$ python3 -q
>>> import numpy as np
>>> np.set_printoptions(precision=3, suppress=True, linewidth=120, floatmode="fixed")
>>> rng = np.random.default_rng(733)
>>> J = rng.normal(size=(37, 4)) + 10 * np.array([0, 5, 5, 3])
>>> J
array([[-0.829, 50.644, 49.379, 29.792],
       [ 1.274, 49.222, 49.159, 29.377],
       [ 0.375, 50.118, 50.281, 28.342],
       [ 1.880, 49.846, 50.283, 31.225],
       [-1.084, 49.942, 49.389, 30.629],
       [-1.538, 50.449, 51.376, 30.020],
       [-0.823, 49.450, 48.443, 29.964],
       [ 2.917, 48.931, 49.221, 29.208],
       [ 0.684, 48.420, 49.708, 30.199],
       [-0.116, 49.076, 48.689, 30.080],
       [ 0.406, 50.233, 49.437, 29.379],
       [-0.404, 49.598, 48.875, 29.284],
       [-0.557, 49.837, 50.035, 29.372],
       [ 0.531, 51.987, 49.129, 31.283],
       [-0.798, 49.988, 51.118, 32.177],
       [-1.028, 49.335, 51.266, 31.655],
       [-1.617, 48.118, 49.854, 28.414],
       [ 0.429, 51.301, 47.171, 28.987],
       [ 0.622, 49.890, 50.538, 31.372],
       [-0.361, 50.595, 49.470, 31.287],
       [-1.693, 50.602, 46.846, 29.747],
       [-0.365, 50.715, 50.521, 29.229],
       [-0.056, 50.697, 50.286, 27.977],
       [-1.500, 51.024, 50.020, 30.528],
       [ 0.172, 48.635, 49.756, 29.284],
       [-1.400, 49.368, 49.350, 29.965],
       [ 0.621, 50.219, 51.409, 29.296],
       [-0.635, 49.925, 49.901, 29.846],
       [ 0.112, 49.219, 49.553, 31.416],
       [-0.005, 50.018, 51.101, 29.136],
       [ 1.344, 50.886, 49.790, 31.404],
       [-1.629, 49.239, 50.982, 31.922],
       [-0.039, 50.769, 49.866, 28.677],
       [ 0.187, 49.917, 50.641, 30.109],
       [ 0.112, 50.648, 49.966, 29.981],
       [-0.553, 50.108, 47.710, 31.648],
       [-0.077, 48.925, 48.249, 30.149]])
>>> cen = J - J.mean(axis=0)
>>> evecs = np.linalg.svd(cen)[2][:1]
>>> other = cen - cen @ evecs.T @ evecs
>>> np.cov(cen @ evecs.T, rowvar=False)
array(1.321)
>>> other = np.array([[-2, 1, 0], [-2, 0, 2], [-1, 1, -2], [1, 2, 0]])
>>> np.linalg.matrix_rank(J @ other)
np.int64(3)
>>> np.linalg.matrix_rank(np.vstack([J, other.T]))
np.int64(4)
>>> cov = np.cov(J, rowvar=False)
>>> cov.shape
(4, 4)
>>> np.polyfit(J[:, 1], J[:, 2], 1)
array([-0.071, 53.253])
>>> np.corrcoef(J.T)
array([[ 1.000, -0.018, -0.012, -0.092],
       [-0.018,  1.000, -0.055,  0.044],
       [-0.012, -0.055,  1.000,  0.103],
       [-0.092,  0.044,  0.103,  1.000]])
>>> np.round(np.corrcoef(J[:, 1], J[:, 2])[0, 1], 3)
np.float64(-0.055)
>>> np.argwhere(np.triu(np.abs(np.corrcoef(J.T)) > 0.8, 1))
array([], shape=(0, 2), dtype=int64)
>>> np.linalg.eigvalsh(cov)[::-1]
array([1.321, 1.108, 0.969, 0.685])
>>> J.std(axis=0)
array([1.003, 0.823, 1.074, 1.066])
>>> X = np.load("case4.npy")
>>> X
array([[ 23,   1,   5,   0],
       [  3, -18,   2,   1],
       [  5,   4,  19,   2],
       [  1,   2,   4, -18]])
>>> r0 = np.array([2, -2])
>>> np.array([np.convolve(row, r0, "same") for row in X])
array([[ 46, -44,   8, -10],
       [  6, -42,  40,  -2],
       [ 10,  -2,  30, -34],
       [  2,   2,   4, -44]])
>>> np.convolve(X[3], r0)
array([  2,   2,   4, -44,  36])
>>> np.cross(X[3, :3], X[1, :3])
array([ 76,  10, -24])
>>> np.polyval(r0, X[3])
array([  0,   2,   6, -38])
